% python3 -q
>>> import numpy as np
>>> np.set_printoptions(precision=3, suppress=True, linewidth=160)
>>> F = np.loadtxt("case3.csv", delimiter=",")
>>> print(F)
[[ 0.1   -0.2    1.3    1.     0.22  -1.4    1.6  ]
 [ 0.4   -0.1   -0.2   -0.3    1.273  2.    -0.8  ]
 [-0.2   -1.5   -1.7   -0.5   -0.432  0.1    0.3  ]
 [-1.5    0.1    0.7   -0.4   -4.521 -0.5    1.1  ]
 [ 1.3    1.9    1.4    2.3    3.879 -0.6    1.   ]
 [-0.7   -0.4    0.6    0.7   -1.987  0.3   -2.   ]
 [ 0.3   -0.1    1.4    0.     0.876 -1.    -0.4  ]
 [-0.4    0.9    0.9    0.7   -1.194 -0.5    0.7  ]
 [ 0.     0.6    0.4   -0.8   -0.075 -0.6   -0.1  ]
 [-0.7   -1.5    2.3    1.3   -2.231 -0.3    0.4  ]
 [-0.1   -1.3    0.8    0.2   -0.288 -0.5   -1.9  ]
 [ 0.2   -0.1    0.     1.1    0.551  0.7   -0.5  ]
 [ 0.4   -0.4   -0.2    0.6    1.299 -0.8   -0.2  ]
 [-0.3   -1.    -0.4   -0.7   -0.918 -1.8    1.2  ]
 [-0.4   -0.8   -0.2    1.6   -1.321  0.1    0.8  ]
 [-0.4    0.2    0.2    0.1   -1.267  0.4   -0.2  ]
 [-2.     0.     0.5    0.    -5.878 -0.3    0.9  ]
 [ 1.8    0.9   -0.6    0.1    5.412 -2.     0.4  ]
 [ 0.2    0.3   -0.8   -1.8    0.569  0.9   -1.2  ]]
>>> Xs = F - F.mean(axis=0)
>>> V = np.linalg.svd(Xs)[2][:6]
>>> M2 = Xs - Xs @ V.T @ V
>>> print(np.linalg.norm(M2, axis=1).round(6).argmax())
14
>>> print(round(np.linalg.norm(M2) / np.linalg.norm(Xs), 3))
0.006
>>> Z = F[[4, 0]].astype(float)
>>> for _ in range(5):
...     labels = np.linalg.norm(F[:, None] - Z, axis=-1).argmin(axis=1)
...     Z = np.array([F[labels == j].mean(axis=0) for j in range(2)])
... 
>>> print(labels)
[1 1 1 1 0 1 1 1 1 1 1 1 1 1 1 1 1 0 1]
>>> print(Z[1] - Z[0])
[-1.85  -1.712 -0.071 -1.035 -5.547  1.112 -0.718]
>>> print(np.abs(Z[1] - Z[0]).argmax())
4
>>> Xs = (F - F.mean(axis=0)) / F.std(axis=0)
>>> print(np.argwhere(np.abs(Xs) > 2))
[[ 1  5]
 [ 2  2]
 [ 4  1]
 [ 4  3]
 [ 5  6]
 [ 9  2]
 [16  0]
 [16  4]
 [17  0]
 [17  4]
 [18  3]]
>>> coef = np.linalg.lstsq(np.delete(Xs, 6, axis=1), Xs[:, 6])[0]
>>> print(np.abs(coef).argmax())
4
>>> print(round(float(1 - np.var(Xs[:, 6] - np.delete(Xs, 6, axis=1) @ coef)), 3))
0.536
>>> d = np.linalg.norm(F[:, None] - F[None], axis=-1)
>>> print((d + 1e9 * np.eye(19)).round(6).argmin(axis=1))
[ 7 11 13 16 17 15 12 15  6 14  5 12  6  2 15  7  3  4  1]
>>> print(d[4].round(6).argsort(kind="stable")[:4])
[ 4 17 12  6]
>>> print(np.unravel_index(d.round(6).argmax(), d.shape))
(np.int64(16), np.int64(17))
>>> print(d.shape)
(19, 19)
>>> proj = F @ np.linalg.solve(F.T @ F, F.T)
>>> print(np.round(np.trace(proj), 3))
7.0
>>> print(np.allclose(proj @ proj, proj))
True
>>> print(np.round(np.linalg.eigvalsh(proj), 3) + 0)
[0. 0. 0. 0. 0. 0. 0. 0. 0. 0. 0. 0. 1. 1. 1. 1. 1. 1. 1.]
>>> print(np.round(proj @ F[:, 0], 3) + 0)
[ 0.1  0.4 -0.2 -1.5  1.3 -0.7  0.3 -0.4  0.  -0.7 -0.1  0.2  0.4 -0.3 -0.4 -0.4 -2.   1.8  0.2]
>>> data = np.loadtxt("dump.csv", delimiter=",")
>>> print(data)
[[-1.  0.  1. -1. -3. -1.  0. -3.  0. -3.]
 [ 0.  3. -1.  1. -2. -3.  0. -1.  2.  3.]
 [ 0.  0.  3.  2.  0. -3.  3.  0. -2. -2.]
 [ 0.  0.  0.  2.  3. -1.  1.  0. -1.  0.]
 [ 0.  0.  0.  0.  3. -3.  3.  0.  3.  0.]
 [ 0.  0.  0.  0.  0. -3. -2.  1.  0.  0.]
 [ 0.  0.  0.  0.  0.  0.  1.  2.  1. -2.]
 [ 0.  0.  0.  0.  0.  0.  0.  0.  2.  2.]
 [ 0.  0.  0.  0.  0.  0.  0.  0.  2.  1.]
 [ 0.  0.  0.  0.  0.  0.  0.  0.  0. -3.]]
>>> print(np.round(data @ np.linalg.pinv(data) @ data, 3) + 0)
[[-1.  0.  1. -1. -3. -1.  0. -3.  0. -3.]
 [ 0.  3. -1.  1. -2. -3.  0. -1.  2.  3.]
 [ 0.  0.  3.  2.  0. -3.  3.  0. -2. -2.]
 [ 0.  0.  0.  2.  3. -1.  1.  0. -1.  0.]
 [ 0.  0.  0.  0.  3. -3.  3.  0.  3.  0.]
 [ 0.  0.  0.  0.  0. -3. -2.  1.  0.  0.]
 [ 0.  0.  0.  0.  0.  0.  1.  2.  1. -2.]
 [ 0.  0.  0.  0.  0.  0.  0.  0.  2.  2.]
 [ 0.  0.  0.  0.  0.  0.  0.  0.  2.  1.]
 [ 0.  0.  0.  0.  0.  0.  0.  0.  0. -3.]]
>>> print(np.linalg.lstsq(data[:-1].T, data[-1])[2])
9
>>> print(np.allclose(data[:-1].T @ np.linalg.lstsq(data[:-1].T, data[-1])[0], data[-1]))
True
>>> print(np.unique(data.round(6), axis=0).shape)
(10, 10)
>>> Q, _ = np.linalg.qr(np.array([[0.9, -0.8], [-0.2, -1.7], [-1.2, -0.4]]))
>>> feats = Q @ Q.T
>>> print(feats)
[[ 0.545  0.307 -0.392]
 [ 0.307  0.794  0.264]
 [-0.392  0.264  0.662]]
>>> print(np.einsum("ii->", feats))
2.0
>>> print(np.kron(np.eye(2, dtype=int), feats))
[[ 0.545  0.307 -0.392  0.     0.    -0.   ]
 [ 0.307  0.794  0.264  0.     0.     0.   ]
 [-0.392  0.264  0.662 -0.     0.     0.   ]
 [ 0.     0.    -0.     0.545  0.307 -0.392]
 [ 0.     0.     0.     0.307  0.794  0.264]
 [-0.     0.     0.    -0.392  0.264  0.662]]
>>> print(round(float(np.linalg.eigvals(feats).sum().real), 3))
2.0
>>> print(np.round(np.linalg.det(2 * feats), 3), np.round(np.linalg.det(feats), 3))
0.0 0.0
>>> print(np.round(np.poly(feats), 3) + 0)
[ 1. -2.  1.  0.]
>>> U, sv, VT = np.linalg.svd(feats, full_matrices=False)
>>> print(np.round(VT @ VT.T, 3) + 0)
[[1. 0. 0.]
 [0. 1. 0.]
 [0. 0. 1.]]
>>> print(np.round(U.T @ feats @ VT.T, 3) + 0)
[[1. 0. 0.]
 [0. 1. 0.]
 [0. 0. 0.]]
>>> print(np.round(U.T @ U, 3) + 0)
[[1. 0. 0.]
 [0. 1. 0.]
 [0. 0. 1.]]
>>> print((sv > 1e-8).sum())
2
>>> print(np.round(sv / sv[0], 3) + 0)
[1. 1. 0.]
>>> print(np.cumsum(sv ** 2) / np.sum(sv ** 2))
[0.5 1.  1. ]
>>> m1 = np.array([[2, -2, -1, 3, 4, -5, 4, 3],
...     [-4, 2, 5, 3, 3, 3, 5, 3],
...     [2, 5, -3, -4, 2, 3, 5, 4],
...     [-5, 1, 2, -2, 2, -4, 5, 4],
...     [0, 4, 0, 4, -4, -2, 2, 3],
...     [2, 2, 4, 4, 0, 2, 1, -5],
...     [-4, 3, 2, 5, 1, -3, 2, -2],
...     [5, 1, 4, -2, -3, -4, 2, 0]])
>>> print(m1)
[[ 2 -2 -1  3  4 -5  4  3]
 [-4  2  5  3  3  3  5  3]
 [ 2  5 -3 -4  2  3  5  4]
 [-5  1  2 -2  2 -4  5  4]
 [ 0  4  0  4 -4 -2  2  3]
 [ 2  2  4  4  0  2  1 -5]
 [-4  3  2  5  1 -3  2 -2]
 [ 5  1  4 -2 -3 -4  2  0]]
>>> def softmax(z):
...     e = np.exp(z - z.max(axis=-1, keepdims=True))
...     return e / e.sum(axis=-1, keepdims=True)
... 
>>> print(np.round(softmax(10 * m1[5]), 3) + 0)
[0.  0.  0.5 0.5 0.  0.  0.  0. ]
>>> print(np.round(softmax(m1[5] + 4), 3) + 0)
[0.055 0.055 0.404 0.404 0.007 0.055 0.02  0.   ]
>>> S = m1 @ m1.T / np.sqrt(8)
>>> print(np.round(softmax(S)[5] @ m1, 3) + 0)
[ 2.  2.  4.  4.  0.  2.  1. -5.]
>>> print(np.round(softmax(S + np.triu(np.full(S.shape, -np.inf), 1)), 3) + 0)
[[1. 0. 0. 0. 0. 0. 0. 0.]
 [0. 1. 0. 0. 0. 0. 0. 0.]
 [0. 0. 1. 0. 0. 0. 0. 0.]
 [0. 0. 0. 1. 0. 0. 0. 0.]
 [0. 0. 0. 0. 1. 0. 0. 0.]
 [0. 0. 0. 0. 0. 1. 0. 0.]
 [0. 0. 0. 0. 0. 0. 1. 0.]
 [0. 0. 0. 0. 0. 0. 0. 1.]]
>>> M2 = m1[0, 0] * m1[1:] - np.outer(m1[1:, 0], m1[0])
>>> print(M2)
[[  0  -4   6  18  22 -14  26  18]
 [  0  14  -4 -14  -4  16   2   2]
 [  0  -8  -1  11  24 -33  30  23]
 [  0   8   0   8  -8  -4   4   6]
 [  0   8  10   2  -8  14  -6 -16]
 [  0  -2   0  22  18 -26  20   8]
 [  0  12  13 -19 -26  17 -16 -15]]
>>> print(np.linalg.matrix_rank(M2), np.linalg.matrix_rank(m1))
7 8
>>> print(m1[:, 0] / m1[0, 0])
[ 1.  -2.   1.  -2.5  0.   1.  -2.   2.5]
>>> print(np.flatnonzero(~M2.round(6).any(axis=1)))
[]
>>> M2 = m1 / np.linalg.norm(m1, axis=1, keepdims=True)
>>> C2 = M2 @ M2.T
>>> print(C2[2])
[ 0.105  0.252  1.     0.296  0.143 -0.265 -0.272  0.033]
>>> th = np.radians(60)
>>> Rm = np.eye(8)
>>> Rm[2, 2] = Rm[3, 3] = np.cos(th)
>>> Rm[2, 3], Rm[3, 2] = -np.sin(th), np.sin(th)
>>> print(Rm)
[[ 1.     0.     0.     0.     0.     0.     0.     0.   ]
 [ 0.     1.     0.     0.     0.     0.     0.     0.   ]
 [ 0.     0.     0.5   -0.866  0.     0.     0.     0.   ]
 [ 0.     0.     0.866  0.5    0.     0.     0.     0.   ]
 [ 0.     0.     0.     0.     1.     0.     0.     0.   ]
 [ 0.     0.     0.     0.     0.     1.     0.     0.   ]
 [ 0.     0.     0.     0.     0.     0.     1.     0.   ]
 [ 0.     0.     0.     0.     0.     0.     0.     1.   ]]
>>> M2 = m1 @ Rm.T
>>> print(np.allclose(m1 @ m1.T, M2 @ M2.T))
True
>>> print(np.linalg.svd(m1, compute_uv=False), np.linalg.svd(M2, compute_uv=False))
[14.898 12.149 10.057  9.394  7.061  6.803  4.43   0.535] [14.898 12.149 10.057  9.394  7.061  6.803  4.43   0.535]
>>> print(np.abs(M2 - m1).max(axis=0))
[0.    0.    5.464 4.464 0.    0.    0.    0.   ]
